% ipython --no-banner

In [1]: import numpy as np

In [2]: np.set_printoptions(precision=2, suppress=True, linewidth=140)

In [3]: feats = np.loadtxt("dump.csv", delimiter=",")

In [4]: feats
Out[4]: 
array([[2., 1.],
       [0., 2.]])

In [5]: # triangular, det is the product of the diagonal

In [6]: np.linalg.eigvals(feats)
Out[6]: array([2., 2.])

In [7]: np.einsum("ii->", feats)
Out[7]: np.float64(4.0)

In [8]: np.round(np.linalg.det(2 * feats), 2), round(float(np.linalg.det(feats)), 2)
Out[8]: (np.float64(16.0), 4.0)

In [9]: np.kron(np.eye(2, dtype=int), feats)
Out[9]: 
array([[2., 1., 0., 0.],
       [0., 2., 0., 0.],
       [0., 0., 2., 1.],
       [0., 0., 0., 2.]])

In [10]: np.einsum("ij,ji->", feats, feats)
Out[10]: np.float64(8.0)

In [11]: vals, vecs = np.linalg.eig(feats)

In [12]: np.sort(np.linalg.eigvals(feats @ feats))
Out[12]: array([4., 4.])

In [13]: np.sort(np.linalg.eigvals(feats.T))
Out[13]: array([2., 2.])

In [14]: other = feats[0, 0] * feats[1:] - np.outer(feats[1:, 0], feats[0])

In [15]: other
Out[15]: array([[0., 4.]])

In [16]: feats[:, 0] / feats[0, 0]
Out[16]: array([1., 0.])

In [17]: np.flatnonzero(~other.round(6).any(axis=1))
Out[17]: array([], dtype=int64)

In [18]: vec = np.array([3, -5])

In [19]: target = feats @ vec

In [20]: c, lr = np.zeros(2), 1 / np.linalg.norm(feats, 2) ** 2

In [21]: for i in range(60):
    ...:     c -= lr * feats.T @ (feats @ c - target)
    ...:     if i % 10 == 0: print(i, round(np.linalg.norm(feats @ c - target), 2))
    ...: 
0 5.34
10 0.05
20 0.0
30 0.0
40 0.0
50 0.0

In [22]: np.round(np.linalg.cond(feats), 2)
Out[22]: np.float64(1.64)

In [23]: c
Out[23]: array([ 3., -5.])
